>>> import numpy as np
>>> np.set_printoptions(precision=1, suppress=True, linewidth=120)
>>> def rd(a):
...     return np.round(a, 1) + 0
... 
>>> rng = np.random.default_rng(81443)
>>> idx = rng.integers(0, 3, 3)
>>> J = (idx[:, None] == idx) * 4 + np.eye(3)
>>> print(J)
[[5. 0. 0.]
 [0. 5. 4.]
 [0. 4. 5.]]
>>> f, g = J[2], J[1]
>>> print(f @ f)
41.0
>>> p = (f @ g) / (f @ f) * f
>>> print(rd(g - p))
[ 0.   1.1 -0.9]
>>> print(np.linalg.matrix_rank(np.outer(f, g)))
1
>>> print(rd(np.linalg.norm(f + g) ** 2 + np.linalg.norm(f - g) ** 2))
164.0
>>> vals, vecs = np.linalg.eigh(J)
>>> x0 = np.array([2, 0, 2])
>>> print(rd(vecs * np.maximum(vals, 0) @ vecs.T))
[[5. 0. 0.]
 [0. 5. 4.]
 [0. 4. 5.]]
>>> print(x0 @ J @ x0)
40.0
>>> print((np.sign(vecs[:, -1].round(6)) == np.sign(vecs[0, -1].round(6))).astype(int))
[1 0 0]
>>> print(x0 @ J @ x0 / (x0 @ x0), rd(vals[0]), vals[-1])
5.0 1.0 9.0
>>> proj = np.triu(np.array([[-2, -1, 0], [1, 1, -2], [0, -1, -3]]), 1) + np.eye(3)
>>> Y = proj @ J @ np.linalg.inv(proj)
>>> print(np.trace(Y), np.trace(J))
15.0 15.0
>>> print(Y)
[[  5.   0.  -4.]
 [  0.  -3. -12.]
 [  0.   4.  13.]]
>>> Lm = np.linalg.cholesky(J)
>>> print(rd(Lm))
[[2.2 0.  0. ]
 [0.  2.2 0. ]
 [0.  1.8 1.3]]
>>> print(rd(Lm @ Lm.T))
[[5. 0. 0.]
 [0. 5. 4.]
 [0. 4. 5.]]
>>> mat = np.array([[0.7, 7.8, -1.8],
...     [0.5, -2.8, 0.1],
...     [-0.2, -6.7, -0.1],
...     [0.8, 0.8, 0.9],
...     [0.8, -7.0, -0.2],
...     [-0.4, -0.2, 0.0],
...     [0.5, 6.5, 1.6],
...     [0.7, 2.3, 2.3],
...     [-1.3, -0.5, -1.5],
...     [0.5, 3.1, -1.1],
...     [0.6, -1.1, 3.8],
...     [-0.2, -2.0, 0.3],
...     [0.2, 6.2, -0.6],
...     [1.1, 0.7, 3.5],
...     [0.2, -5.2, 0.1],
...     [-0.5, 2.0, -3.2],
...     [1.5, -0.6, 0.0],
...     [-0.1, 1.1, 0.4],
...     [1.7, -2.0, 2.1]])
>>> x0 = np.array([1, -4, -1])
>>> a = np.maximum(mat @ x0, 0)
>>> print(rd(a))
[ 0.  11.6 26.7  0.  29.   0.4  0.   0.   2.2  0.   1.2  7.5  0.   0.  20.9  0.   3.9  0.   7.6]
>>> print(np.flatnonzero(a > 1e-9))
[ 1  2  4  5  8 10 11 14 16 18]
>>> print(rd(np.maximum(mat @ (3 * x0), 0)))
[ 0.  34.8 80.1  0.  87.   1.2  0.   0.   6.6  0.   3.6 22.5  0.   0.  62.7  0.  11.7  0.  22.8]
>>> Q, vecs = np.linalg.qr(mat[:, :2])[0], np.linalg.qr(mat[:, 2:])[0]
>>> sv = np.linalg.svd(Q.T @ vecs, compute_uv=False)
>>> print(rd(np.degrees(np.arccos(sv.clip(0, 1)))))
[55.8]
>>> print((sv > 0.9).sum())
0
>>> X = np.load("arr.npy")
>>> print(X)
[[ 0  0  3]
 [-1  0  0]
 [ 0 -2  0]]
>>> Y = np.array([[1, 3, 9], [3, 0, 4]])
>>> Z = np.kron(Y, X)
>>> print(np.linalg.matrix_rank(Z))
6
>>> print(Z.shape)
(6, 9)
>>> print(rd(np.linalg.norm(Z, 2)), rd(np.linalg.norm(Y, 2) * np.linalg.norm(X, 2)))
31.3 31.3
>>> idx = rng.permutation(3)
>>> print(idx)
[0 1 2]
>>> Y = X[idx][:, idx]
>>> print(np.diag(Y))
[0 0 0]
>>> print(rd(np.linalg.det(Y)), rd(np.linalg.det(X[idx])))
6.0 6.0
>>> print(rd(np.sort(np.abs(np.linalg.eigvals(Y)))))
[1.8 1.8 1.8]
>>> Y = np.linalg.inv(X)
>>> print(rd(Y))
[[ 0.  -1.   0. ]
 [ 0.   0.  -0.5]
 [ 0.3  0.   0. ]]
>>> print(rd(np.linalg.slogdet(X)[0]))
1.0
>>> print(rd(np.linalg.cond(X)))
3.0
>>> Y = X + rng.integers(-2, 3, (3, 2)) @ rng.integers(-2, 3, (2, 3))
>>> print(Y)
[[-1 -2  2]
 [ 1  3  2]
 [-1 -2 -1]]
>>> print(rd(np.linalg.svd(Y - X, compute_uv=False)))
[4.9 1.1 0. ]
>>> print(rd(np.abs(np.linalg.svd(Y)[2][-1])))
[0.9 0.4 0.1]
>>> print([round(float(x), 1) for x in np.linalg.svd(Y, compute_uv=False)[:3]])
[4.6, 2.8, 0.2]
>>> print(round(np.log10(np.linalg.cond(Y))))
1
>>> print(np.linalg.cond(Y) > 100)
False
>>> print(np.argsort(-np.linalg.norm(Y, axis=0).round(6), kind="stable")[:3])
[1 2 0]
>>> print(np.linalg.matrix_rank(Y, rtol=0.1))
2
>>> K = np.load("layer9.npy")
>>> print(K)
[[1 2 0 0]
 [0 1 2 0]
 [0 0 1 2]
 [2 0 0 1]]
>>> Uu, sv, VT = np.linalg.svd(K, full_matrices=False)
>>> print(rd(np.cumsum(sv ** 2) / np.sum(sv ** 2)))
[0.4 0.7 1.  1. ]
>>> print(rd(VT @ VT.T))
[[1. 0. 0. 0.]
 [0. 1. 0. 0.]
 [0. 0. 1. 0.]
 [0. 0. 0. 1.]]
>>> print(rd(sv / sv[0]))
[1.  0.7 0.7 0.3]
>>> print((sv > 1e-8).sum())
4
>>> print(rd(Uu.T @ Uu))
[[1. 0. 0. 0.]
 [0. 1. 0. 0.]
 [0. 0. 1. 0.]
 [0. 0. 0. 1.]]
>>> print(rd(np.abs(VT[0])))
[0.5 0.5 0.5 0.5]
>>> print(rd(Uu.T @ K @ VT.T))
[[3.  0.  0.  0. ]
 [0.  2.2 0.  0. ]
 [0.  0.  2.2 0. ]
 [0.  0.  0.  1. ]]
>>> f = np.array([-4, -3, -2, -5])
>>> Y = K + np.outer(f, np.eye(4)[2])
>>> print(Y)
[[ 1.  2. -4.  0.]
 [ 0.  1. -1.  0.]
 [ 0.  0. -1.  2.]
 [ 2.  0. -5.  1.]]
>>> print(rd(np.linalg.det(Y) / np.linalg.det(K)), rd(1 + np.linalg.solve(K, f)[2]))
-0.1 -0.1
>>> print(np.fft.fft(K[0]))
[ 3.+0.j  1.-2.j -1.+0.j  1.+2.j]
>>> print(np.allclose(K @ K.T, K.T @ K))
True
>>> A = np.load("x.npy")
>>> print(A)
[[ 31. -13.  -3. -11.]
 [ 20. -11.   6.  -2.]
 [-18.   3.  14.  15.]
 [ 56. -16. -24. -33.]]
>>> Y = np.array([[3, 0, 2], [4, 0, 3]])
>>> Z = np.kron(Y, K)
>>> print(Z.shape)
(8, 12)
>>> print(rd(np.linalg.norm(Z, 2)), rd(np.linalg.norm(Y, 2) * np.linalg.norm(K, 2)))
18.5 18.5
>>> x0 = np.array([2, -2, 2, -4])
>>> a = np.maximum(A @ x0, 0)
>>> print(np.maximum(A @ (3 * x0), 0))
[378. 246.   0. 684.]
>>> print(A.T @ a)
[18314. -6188. -5358. -9074.]
>>> print(np.maximum(A @ x0, 0) - np.maximum(-A @ x0, 0))
[126.  82. -74. 228.]
>>> print(A * (a > 1e-9)[:, None])
[[ 31. -13.  -3. -11.]
 [ 20. -11.   6.  -2.]
 [ -0.   0.   0.   0.]
 [ 56. -16. -24. -33.]]
>>> Q = A.astype(float).copy()
>>> for j in range(4):
...     Q[:, j] -= Q[:, :j] @ (Q[:, :j].T @ Q[:, j])
...     Q[:, j] /= np.linalg.norm(Q[:, j])
... 
>>> print(rd(Q))
[[ 0.4 -0.4 -0.7  0.3]
 [ 0.3 -0.7  0.4 -0.5]
 [-0.3 -0.4  0.4  0.8]
 [ 0.8  0.4  0.4  0.3]]
>>> print(rd(Q.T @ Q))
[[1. 0. 0. 0.]
 [0. 1. 0. 0.]
 [0. 0. 1. 0.]
 [0. 0. 0. 1.]]
>>> print(rd(Q.T @ A))
[[ 69.4 -22.7 -22.6 -36. ]
 [  0.    6.5 -17.5 -12. ]
 [  0.    0.    1.    0.5]
 [  0.    0.    0.    0.2]]
